$ python -q
>>> import numpy as np
>>> np.set_printoptions(suppress=True, linewidth=120)
>>> tidy = lambda a: np.round(a, 1) + 0
>>> X = np.load("case14.npy")
>>> X
array([[-5,  0,  0,  0,  0,  0],
       [ 1, -5,  0,  0,  0,  0],
       [-2,  2, -2,  0,  0,  0],
       [-1, -5, -3, -8,  0,  0],
       [ 5, -5,  6, -3,  4,  0],
       [-9,  9,  1, -8,  4, -7]])
>>> # triangular
>>> x0 = np.array([1, 3, 1, 3, 3, 3])
>>> y = X @ x0
>>> y
array([ -5, -14,   2, -43,  -1, -14])
>>> tidy(np.linalg.solve(X, 3 * y))
array([3., 9., 3., 9., 9., 9.])
>>> tidy(np.linalg.solve(X, y))
array([1., 3., 1., 3., 3., 3.])
>>> tidy(np.linalg.solve(X.T, X[4]))
array([0., 0., 0., 0., 1., 0.])
>>> tidy(np.linalg.solve(X, y + X[:, 4]))
array([1., 3., 1., 3., 4., 3.])
>>> (X - X.T) / 2
array([[ 0. , -0.5,  1. ,  0.5, -2.5,  4.5],
       [ 0.5,  0. , -1. ,  2.5,  2.5, -4.5],
       [-1. ,  1. ,  0. ,  1.5, -3. , -0.5],
       [-0.5, -2.5, -1.5,  0. ,  1.5,  4. ],
       [ 2.5, -2.5,  3. , -1.5,  0. , -2. ],
       [-4.5,  4.5,  0.5, -4. ,  2. ,  0. ]])
>>> assert X == X.T
Traceback (most recent call last):
  File "<python-input-14>", line 1, in <module>
    assert X == X.T
           ^^^^^^^^
ValueError: The truth value of an array with more than one element is ambiguous. Use a.any() or a.all()
>>> rng = np.random.default_rng(495592)
>>> labels = rng.permutation(6)
>>> A2 = X[:, labels] * rng.choice([-1, 1], 6)
>>> A2
array([[ 0,  0, -5,  0,  0,  0],
       [ 0,  0,  1,  0,  0, -5],
       [ 0,  0, -2,  0,  2,  2],
       [ 0, -8, -1,  0,  3, -5],
       [ 4, -3,  5,  0, -6, -5],
       [ 4, -8, -9, -7, -1,  9]])
>>> U, _, vt = np.linalg.svd(X.T @ A2)
>>> labels
array([4, 3, 0, 5, 2, 1])
>>> feats = np.array([[3, 1, 0, 0, 0, 1, 1, 2],
...     [0, 0, 0, 0, 1, 2, 2, 3],
...     [1, 3, 1, 1, 1, 2, 2, 0]])
>>> feats[-1] = feats[0] + -1 * feats[1]
>>> feats
array([[ 3,  1,  0,  0,  0,  1,  1,  2],
       [ 0,  0,  0,  0,  1,  2,  2,  3],
       [ 3,  1,  0,  0, -1, -1, -1, -1]])
>>> A2 = feats + rng.integers(-2, 3, (3, 2)) @ rng.integers(-2, 3, (2, 8))
>>> A2
array([[ 3,  2,  0,  0, -2,  2,  3,  1],
       [ 1, -2, -1,  1,  1,  2,  2,  5],
       [ 1,  1,  2, -2,  7, -5, -9, -1]])
>>> tidy(np.linalg.svd(A2 - feats, compute_uv=False))
array([12.8,  3.7,  0. ])
>>> np.linalg.matrix_rank(A2 - feats, tol=1e-8)
np.int64(2)
>>> A2 - feats
array([[ 0,  1,  0,  0, -2,  1,  2, -1],
       [ 1, -2, -1,  1,  0,  0,  0,  2],
       [-2,  0,  2, -2,  8, -4, -8,  0]])
>>> np.abs(A2 - feats).sum(axis=1)
array([ 7,  7, 26])
>>> W0 = np.tril(np.array([[3, 1, 3], [0, 1, 1], [1, 2, 0]]), -1) + np.eye(3, dtype=int)
>>> W0
array([[1, 0, 0],
       [0, 1, 0],
       [1, 2, 1]])
>>> # triangular
>>> labels = rng.permutation(3)
>>> labels
array([1, 0, 2])
>>> A2 = W0[labels][:, labels]
>>> tidy(np.sort(np.abs(np.linalg.eigvals(A2))))
array([1., 1., 1.])
>>> tidy(np.linalg.det(A2)), tidy(np.linalg.det(W0[labels]))
(np.float64(1.0), np.float64(-1.0))
>>> evals, V = np.linalg.eig(W0)
>>> W0 @ V[:, 0] - evals[0] * V[:, 0]
array([0., 0., 0.])
>>> evals
array([1., 1., 1.])
>>> O, _ = np.linalg.qr(np.array([[-0.5, -0.6, 0.2, 1.0, 0.2, -0.2, -0.1, -0.8],
...     [-0.2, 0.0, 0.2, 0.1, 1.1, 2.1, 0.7, 0.7],
...     [0.2, -0.3, 0.8, -0.3, -1.4, 0.3, 1.3, -0.2],
...     [-0.6, 0.4, -1.5, -1.1, 0.5, -1.8, 0.3, 0.0],
...     [0.9, 0.3, 0.8, 0.5, 0.4, -0.1, -0.5, 0.7],
...     [-2.0, -0.6, 1.5, 0.6, 0.6, -0.7, -1.2, -0.9],
...     [0.3, 1.0, -0.4, -1.4, 0.0, 1.4, -1.0, 2.5],
...     [-1.2, -0.6, -0.2, -0.3, 0.3, 0.4, -1.5, 0.5]]))
>>> m1 = -3 * O
>>> tidy(m1)
array([[ 0.6, -1. , -0.4, -1.1, -0.5, -0.9,  0.1,  2.3],
       [ 0.2,  0.2,  0.3, -0.3,  2.3, -1. , -1.6,  0.1],
       [-0.2, -0.9,  0.7,  2.3, -0.4,  0.3, -1.1,  1. ],
       [ 0.7,  1.5, -1.5,  0. , -0.1,  1.6, -1. ,  0.9],
       [-1. ,  0. ,  1.3, -0.7,  1. ,  1.7,  0.8,  1. ],
       [ 2.3,  0.3,  1.8, -0.4, -0.5,  0.4, -0.2, -0.2],
       [-0.3,  2.2,  0.7,  0.7, -0.2, -1.3,  0.8,  0.9],
       [ 1.4, -0.4, -0.8,  1.2,  1.4,  0.1,  1.7,  0.2]])
>>> np.linalg.matrix_rank(W0 - W0[0, 0] * np.eye(3))
np.int64(1)
>>> tidy(np.sort(np.linalg.eigvals(W0)))
array([1., 1., 1.])
>>> U, sv, vt = np.linalg.svd(m1, full_matrices=False)
>>> tidy(np.sqrt((sv ** 2).sum())), tidy(np.linalg.norm(m1))
(np.float64(8.5), np.float64(8.5))
>>> tidy(U.T @ U)
array([[1., 0., 0., 0., 0., 0., 0., 0.],
       [0., 1., 0., 0., 0., 0., 0., 0.],
       [0., 0., 1., 0., 0., 0., 0., 0.],
       [0., 0., 0., 1., 0., 0., 0., 0.],
       [0., 0., 0., 0., 1., 0., 0., 0.],
       [0., 0., 0., 0., 0., 1., 0., 0.],
       [0., 0., 0., 0., 0., 0., 1., 0.],
       [0., 0., 0., 0., 0., 0., 0., 1.]])
>>> np.allclose(U * sv @ vt, m1)
True
>>> tidy(sv / sv[0])
array([1., 1., 1., 1., 1., 1., 1., 1.])
>>> U.shape, sv.shape, vt.shape
((8, 8), (8,), (8, 8))
>>> tidy(m1[:, 5] @ m1[:, 3])
np.float64(0.0)
>>> tidy(np.linalg.norm(m1, axis=0))
array([3., 3., 3., 3., 3., 3., 3., 3.])
>>> tidy(np.abs(np.linalg.eigvals(m1)).max())
np.float64(3.0)
>>> np.allclose(m1, m1.T)
False
>>> tidy(np.sort(np.abs(np.linalg.eigvals(m1))))
array([3., 3., 3., 3., 3., 3., 3., 3.])
>>> np.linalg.determinant(m1)
Traceback (most recent call last):
  File "<python-input-57>", line 1, in <module>
    np.linalg.determinant(m1)
    ^^^^^^^^^^^^^^^^^^^^^
AttributeError: module 'numpy.linalg' has no attribute 'determinant'
>>> tidy((m1 - m1.T) / 2)
array([[ 0. , -0.6, -0.1, -0.9,  0.3, -1.6,  0.2,  0.5],
       [ 0.6,  0. ,  0.6, -0.9,  1.2, -0.6, -1.9,  0.3],
       [ 0.1, -0.6,  0. ,  1.9, -0.9, -0.7, -0.9,  0.9],
       [ 0.9,  0.9, -1.9,  0. ,  0.3,  1. , -0.9, -0.1],
       [-0.3, -1.2,  0.9, -0.3,  0. ,  1.1,  0.5, -0.2],
       [ 1.6,  0.6,  0.7, -1. , -1.1,  0. ,  0.5, -0.2],
       [-0.2,  1.9,  0.9,  0.9, -0.5, -0.5,  0. , -0.4],
       [-0.5, -0.3, -0.9,  0.1,  0.2,  0.2,  0.4,  0. ]])
>>> tidy((m1 + m1.T) / 2)
array([[ 0.6, -0.4, -0.3, -0.2, -0.8,  0.7, -0.1,  1.8],
       [-0.4,  0.2, -0.3,  0.6,  1.1, -0.3,  0.3, -0.1],
       [-0.3, -0.3,  0.7,  0.4,  0.5,  1.1, -0.2,  0.1],
       [-0.2,  0.6,  0.4,  0. , -0.4,  0.6, -0.1,  1. ],
       [-0.8,  1.1,  0.5, -0.4,  1. ,  0.6,  0.3,  1.2],
       [ 0.7, -0.3,  1.1,  0.6,  0.6,  0.4, -0.8, -0.1],
       [-0.1,  0.3, -0.2, -0.1,  0.3, -0.8,  0.8,  1.3],
       [ 1.8, -0.1,  0.1,  1. ,  1.2, -0.1,  1.3,  0.2]])
>>> np.allclose(m1 @ m1.T, m1.T @ m1)
True
>>> tidy(np.linalg.det(m1))
np.float64(-6561.0)
>>> E = np.load("x.npy")
>>> E
array([[ 0,  0,  0,  0],
       [ 0,  0,  0,  0],
       [ 0,  4,  0,  4],
       [ 2, -2,  2, -2]])
>>> A2 = np.array([[2, 2], [-3, 2]])
>>> W2 = np.kron(A2, E)
>>> W2
array([[  0,   0,   0,   0,   0,   0,   0,   0],
       [  0,   0,   0,   0,   0,   0,   0,   0],
       [  0,   8,   0,   8,   0,   8,   0,   8],
       [  4,  -4,   4,  -4,   4,  -4,   4,  -4],
       [  0,   0,   0,   0,   0,   0,   0,   0],
       [  0,   0,   0,   0,   0,   0,   0,   0],
       [  0, -12,   0, -12,   0,   8,   0,   8],
       [ -6,   6,  -6,   6,   4,  -4,   4,  -4]])
>>> tidy(np.linalg.norm(W2, 2)), tidy(np.linalg.norm(A2, 2) * np.linalg.norm(E, 2))
(np.float64(24.0), np.float64(24.0))
>>> np.linalg.matrix_rank(W2)
np.int64(4)
